% ipython --no-banner

In [1]: import numpy as np

In [2]: np.set_printoptions(suppress=True, linewidth=200)

In [3]: rnd = lambda a: np.round(a, 2) + 0

In [4]: F = np.load("run7.npy")

In [5]: F
Out[5]: 
array([[ 0,  0, -2],
       [ 0,  0, -3],
       [ 0,  0,  0]])

In [6]: F @ F.T
Out[6]: 
array([[4, 6, 0],
       [6, 9, 0],
       [0, 0, 0]])

In [7]: rnd(np.linalg.norm(F, axis=0))
Out[7]: array([0.  , 0.  , 3.61])

In [8]: [int(np.linalg.matrix_rank(np.linalg.matrix_power(F, p))) for p in range(1, 4)]
Out[8]: [1, 0, 0]

In [9]: F @ F
Out[9]: 
array([[0, 0, 0],
       [0, 0, 0],
       [0, 0, 0]])

In [10]: np.prod(np.diag(F)), rnd(np.linalg.det(F))
Out[10]: (np.int64(0), np.float64(0.0))

In [11]: rk = np.linalg.matrix_rank(F)

In [12]: rk
Out[12]: np.int64(1)

In [13]: null = np.linalg.svd(F)[2][rk:].T

In [14]: [int(np.linalg.matrix_rank(F[:, :j + 1])) for j in range(3)]
Out[14]: [0, 0, 1]

In [15]: np.allclose(F @ null, 0)
Out[15]: True

In [16]: proj = np.triu(np.array([[0, -3, -9], [-1, 1, -3], [9, 1, -9]]), 1) + np.eye(3)

In [17]: A2 = proj @ F @ np.linalg.inv(proj)

In [18]: np.linalg.matrix_rank(A2)
Out[18]: np.int64(1)

In [19]: np.poly(A2)
Out[19]: array([1., 0., 0., 0.])

In [20]: rnd(np.linalg.det(A2))
Out[20]: np.float64(0.0)

In [21]: left, s, Vt = np.linalg.svd(F)

In [22]: rnd(s)
Out[22]: array([3.61, 0.  , 0.  ])

In [23]: A2 = left[:, :1] @ np.diag(s[:1]) @ Vt[:1]

In [24]: rnd(np.linalg.norm(F - A2, 2)), s[1]
Out[24]: (np.float64(0.0), np.float64(0.0))

In [25]: rnd(np.linalg.norm(F - A2) / np.linalg.norm(F))
Out[25]: np.float64(0.0)

In [26]: rnd(A2)
Out[26]: 
array([[ 0.,  0., -2.],
       [ 0.,  0., -3.],
       [ 0.,  0.,  0.]])

In [27]: arr = np.load("a.npy")

In [28]: arr
Out[28]: 
array([[13,  0,  1],
       [18,  0,  2],
       [13,  0,  1],
       [ 8,  0,  0],
       [18,  0,  2],
       [18,  0,  2],
       [13,  0,  1],
       [18,  0,  2],
       [ 3,  0,  0],
       [ 8,  0,  0],
       [ 3,  0,  0],
       [13,  0,  1],
       [ 3,  0,  0],
       [13,  0,  1],
       [18,  0,  2],
       [ 8,  0,  0],
       [ 8,  0,  0],
       [ 3,  0,  0],
       [ 8,  0,  0],
       [ 3,  0,  0],
       [ 3,  0,  0],
       [ 8,  0,  0],
       [ 3,  0,  0],
       [ 8,  0,  0],
       [13,  0,  1],
       [18,  0,  2],
       [18,  0,  2]])

In [29]: # null space of dimension 1

In [30]: rnd(np.trace(np.linalg.pinv(arr) @ arr))
Out[30]: np.float64(2.0)

In [31]: np.allclose(arr[:-1].T @ np.linalg.lstsq(arr[:-1].T, arr[-1])[0], arr[-1])
Out[31]: True

In [32]: rnd(arr @ np.linalg.pinv(arr) @ arr)
Out[32]: 
array([[13.,  0.,  1.],
       [18.,  0.,  2.],
       [13.,  0.,  1.],
       [ 8.,  0.,  0.],
       [18.,  0.,  2.],
       [18.,  0.,  2.],
       [13.,  0.,  1.],
       [18.,  0.,  2.],
       [ 3.,  0.,  0.],
       [ 8.,  0.,  0.],
       [ 3.,  0.,  0.],
       [13.,  0.,  1.],
       [ 3.,  0.,  0.],
       [13.,  0.,  1.],
       [18.,  0.,  2.],
       [ 8.,  0.,  0.],
       [ 8.,  0.,  0.],
       [ 3.,  0.,  0.],
       [ 8.,  0.,  0.],
       [ 3.,  0.,  0.],
       [ 3.,  0.,  0.],
       [ 8.,  0.,  0.],
       [ 3.,  0.,  0.],
       [ 8.,  0.,  0.],
       [13.,  0.,  1.],
       [18.,  0.,  2.],
       [18.,  0.,  2.]])

In [33]: np.abs(np.diag(np.linalg.qr(arr)[1])) > 1e-9
Out[33]: array([ True, False,  True])

In [34]: rk = np.linalg.matrix_rank(arr)

In [35]: rk
Out[35]: np.int64(2)

In [36]: null = np.linalg.svd(arr)[2][rk:].T

In [37]: [int(np.linalg.matrix_rank(np.delete(arr, i, axis=0))) for i in range(27)]
Out[37]: 
[2,
 2,
 2,
 2,
 2,
 2,
 2,
 2,
 2,
 2,
 2,
 2,
 2,
 2,
 2,
 2,
 2,
 2,
 2,
 2,
 2,
 2,
 2,
 2,
 2,
 2,
 2]

In [38]: np.allclose(arr @ null, 0)
Out[38]: True

In [39]: [int(np.linalg.matrix_rank(arr[:i])) for i in range(1, len(arr) + 1)]
Out[39]: 
[1,
 2,
 2,
 2,
 2,
 2,
 2,
 2,
 2,
 2,
 2,
 2,
 2,
 2,
 2,
 2,
 2,
 2,
 2,
 2,
 2,
 2,
 2,
 2,
 2,
 2,
 2]

In [40]: np.linalg.matrix_rank(arr.T @ arr), np.linalg.matrix_rank(arr @ arr.T)
Out[40]: (np.int64(2), np.int64(2))

In [41]: np.linalg.lstsq(F[:-1].T, F[-1])[2]
Out[41]: np.int32(1)

In [42]: X = np.load("w.npy")

In [43]: X
Out[43]: 
array([[ 23.06, -15.66,   7.15],
       [ 23.42, -14.83,   6.04],
       [ -3.56,  24.51,   4.35],
       [ 25.18, -16.18,   7.81],
       [ 24.32, -15.86,   5.54],
       [ 23.48, -16.95,   6.83],
       [ 23.42, -16.12,   7.45],
       [ -4.2 ,  24.36,   6.69],
       [ 24.12, -16.68,   5.57],
       [ 24.65, -15.57,   7.31],
       [ -3.88,  24.08,   7.04],
       [ -3.43,  24.35,   5.47],
       [ -5.32,  23.57,   6.17],
       [ 23.93, -15.01,   4.43],
       [ -4.7 ,  23.42,   6.18],
       [ -5.22,  24.19,   5.69],
       [ -3.63,  24.61,   5.29],
       [ 23.96, -14.62,   6.05],
       [ -4.04,  23.  ,   5.74],
       [ -2.3 ,  25.54,   5.44],
       [ -3.22,  22.81,   5.45],
       [ -1.52,  23.06,   4.88],
       [ -2.78,  25.76,   7.63],
       [ 24.14, -14.85,   6.99]])

In [44]: gram = np.cov(X, rowvar=False)

In [45]: rnd(np.corrcoef(X[:, 0], X[:, 2])[0, 1])
Out[45]: np.float64(0.31)

In [46]: rnd(gram)
Out[46]: 
array([[ 198.81, -284.7 ,    4.37],
       [-284.7 ,  410.3 ,   -6.38],
       [   4.37,   -6.38,    0.97]])

In [47]: rnd(X.std(axis=0))
Out[47]: array([13.8 , 19.83,  0.96])
